% python3 -q
>>> import numpy as np
>>> from numpy import linalg as LA
>>> np.set_printoptions(precision=1, suppress=True, linewidth=140)
>>> A = np.loadtxt("data.csv", delimiter=",")
>>> print(A)
[[ 1.4  0.1 -0.6 -1.6 -0.7  0.   0.  -0.5  1.3 -1. ]
 [-1.1 -1.1 -1.8 -0.6 -1.5  0.5 -0.2  0.2  0.8 -1.3]
 [ 0.8 -0.3  0.8 -0.8  0.5 -1.4  2.2 -1.1 -0.2  0.9]
 [ 0.4  0.2 -0.5  0.1  0.5  0.6  2.1  0.  -1.7  1.3]
 [-1.  -0.8 -1.7 -0.6 -1.1  0.7 -0.5  0.4  0.5 -1.3]]
>>> B = np.array([[2, -1, 0],
...     [-1, -1, 0],
...     [2, 0, 0],
...     [0, -2, -2],
...     [1, -1, 0],
...     [2, -1, 0],
...     [0, 1, 0],
...     [0, -1, -1],
...     [0, -1, -1],
...     [-1, -2, 2]])
>>> print(np.einsum("ij,ij->i", A, A))
[ 8.3 10.9 11.1 10.1  8.9]
>>> print(np.vstack([A, B.T]).shape)
(8, 10)
>>> print(A @ B)
[[ 1.8  3.6  0.4]
 [-3.9  5.8 -2.4]
 [ 0.3  3.7  4.7]
 [ 0.  -0.7  4.1]
 [-3.   4.6 -2.3]]
>>> print(LA.matrix_rank(np.vstack([A, B.T])))
8
>>> print(B.T @ A.T)
[[ 1.8 -3.9  0.3  0.  -3. ]
 [ 3.6  5.8  3.7 -0.7  4.6]
 [ 0.4 -2.4  4.7  4.1 -2.3]]
>>> print(np.einsum("ik,kj->ji", A, B))
[[ 1.8 -3.9  0.3  0.  -3. ]
 [ 3.6  5.8  3.7 -0.7  4.6]
 [ 0.4 -2.4  4.7  4.1 -2.3]]
>>> r0 = np.array([5, 5])
>>> print(np.cross(A[0, :3], A[2, :3]))
[-0.1 -1.6 -0.5]
>>> print(np.array([np.convolve(row, r0, "same") for row in A]))
[[  7.    7.5  -2.5 -11.  -11.5  -3.5   0.   -2.5   4.    1.5]
 [ -5.5 -11.  -14.5 -12.  -10.5  -5.    1.5   0.    5.   -2.5]
 [  4.    2.5   2.5   0.   -1.5  -4.5   4.    5.5  -6.5   3.5]
 [  2.    3.   -1.5  -2.    3.    5.5  13.5  10.5  -8.5  -2. ]
 [ -5.   -9.  -12.5 -11.5  -8.5  -2.    1.   -0.5   4.5  -4. ]]
>>> print(np.convolve(A[0], r0))
[  7.    7.5  -2.5 -11.  -11.5  -3.5   0.   -2.5   4.    1.5  -5. ]
>>> rng = np.random.default_rng(6248)
>>> B = A + rng.integers(-2, 3, (5, 4)) @ rng.integers(-2, 3, (4, 10))
>>> print(B)
[[ 1.4  0.1 -0.6 -1.6 -0.7  0.   0.  -0.5  1.3 -1. ]
 [-2.1 -5.1 -9.8  1.4  3.5  3.5 -4.2 -0.8 -6.2 -7.3]
 [ 2.8  0.7  0.8  1.2  1.5  1.6  1.2 -0.1 -0.2  4.9]
 [ 2.4 -1.8  3.5  0.1 -7.5 -1.4 -3.9 -4.  -3.7  1.3]
 [-2.   1.2 -1.7 -2.6 -2.1 -0.3 -2.5  1.4  1.5 -3.3]]
>>> print(np.round(LA.svd(B - A, compute_uv=False), 1) + 0)
[15.2 11.8  6.5  3.6  0. ]
>>> print(np.abs(B - A).sum(axis=1))
[ 0. 41. 15. 30. 13.]
>>> print(LA.matrix_rank(B - A, tol=1e-8))
4
>>> def softmax(z):
...     e = np.exp(z - z.max(axis=-1, keepdims=True))
...     return e / e.sum(axis=-1, keepdims=True)
... 
>>> print(np.round(softmax(A[4]), 1) + 0)
[0.  0.1 0.  0.1 0.  0.3 0.1 0.2 0.2 0. ]
>>> print(np.round(softmax(A[4] + -2), 1) + 0)
[0.  0.1 0.  0.1 0.  0.3 0.1 0.2 0.2 0. ]
>>> print(softmax(A).sum(axis=1))
[1. 1. 1. 1. 1.]
>>> att = A @ A.T / np.sqrt(10)
>>> print(np.round(softmax(att + np.triu(np.full(att.shape, -np.inf), 1)), 1) + 0)
[[1.  0.  0.  0.  0. ]
 [0.1 0.9 0.  0.  0. ]
 [0.  0.  1.  0.  0. ]
 [0.  0.  0.2 0.8 0. ]
 [0.1 0.5 0.  0.  0.4]]
>>> print(np.round(softmax(att), 1) + 0)
[[0.6 0.1 0.1 0.  0.1]
 [0.1 0.6 0.  0.  0.4]
 [0.  0.  0.8 0.1 0. ]
 [0.  0.  0.2 0.8 0. ]
 [0.1 0.5 0.  0.  0.4]]
>>> print(softmax(att)[4] @ A)
[-0.9 -0.9 -1.7 -0.7 -1.3  0.5 -0.3  0.2  0.7 -1.3]
>>> X = np.array([[-1, -1, -1, -1, -1, -1],
...     [-1, -2, -2, -2, -2, -2],
...     [-1, -2, -3, -3, -3, -3],
...     [-1, -2, -3, -4, -4, -4],
...     [-1, -2, -3, -4, -5, -5],
...     [-1, -2, -3, -4, -5, -6]])
>>> # equal to its transpose
>>> evals, V = LA.eigh(X)
>>> print(np.round(V.T @ V, 1) + 0)
[[1. 0. 0. 0. 0. 0.]
 [0. 1. 0. 0. 0. 0.]
 [0. 0. 1. 0. 0. 0.]
 [0. 0. 0. 1. 0. 0.]
 [0. 0. 0. 0. 1. 0.]
 [0. 0. 0. 0. 0. 1.]]
>>> print((evals > 1e-8).sum(), (evals < -1e-8).sum())
0 6
>>> r0 = np.array([2, -1, 2, 1, 1, 2])
>>> B = X + np.outer(r0, np.eye(6)[1])
>>> print(B)
[[-1.  1. -1. -1. -1. -1.]
 [-1. -3. -2. -2. -2. -2.]
 [-1.  0. -3. -3. -3. -3.]
 [-1. -1. -3. -4. -4. -4.]
 [-1. -1. -3. -4. -5. -5.]
 [-1.  0. -3. -4. -5. -6.]]
>>> print(LA.matrix_rank(LA.inv(B) - LA.inv(X), tol=1e-8))
1
>>> print(round(float(LA.det(B) / LA.det(X)), 1), round(1 + LA.solve(X, r0)[1], 1))
7.0 7.0
>>> x0 = np.array([-2, -3, -2, 0, -1, 3])
>>> print(np.einsum("ij,j->i", X, x0))
[5 8 8 6 4 1]
>>> print(X @ (2 * x0))
[10 16 16 12  8  2]
>>> print(X * x0)
[[  2   3   2   0   1  -3]
 [  2   6   4   0   2  -6]
 [  2   6   6   0   3  -9]
 [  2   6   6   0   4 -12]
 [  2   6   6   0   5 -15]
 [  2   6   6   0   5 -18]]
>>> print(round(LA.eigvalsh(X).min(), 1))
-17.2
>>> print(np.all(LA.eigvalsh(X) > 0))
False
>>> print([round(float(LA.det(X[:i, :i])), 2) + 0 for i in range(1, 7)])
[-1.0, 1.0, -1.0, 1.0, -1.0, 1.0]
>>> evals, V = LA.eigh(X)
>>> x0 = np.array([1, 1, -2, 1, 1, -1])
>>> print(round(float(x0 @ X @ x0 / (x0 @ x0)), 1), round(float(evals[0]), 1), np.round(evals[-1], 1))
-0.4 -17.2 -0.3
>>> print(np.abs(X).sum(axis=1).max(), round(np.abs(evals).max(), 1))
21 17.2
>>> print(LA.eigvalsh(X[1:, 1:]))
[-16.9  -1.8  -0.7  -0.4  -0.3]
>>> print(x0 @ X @ x0)
-4
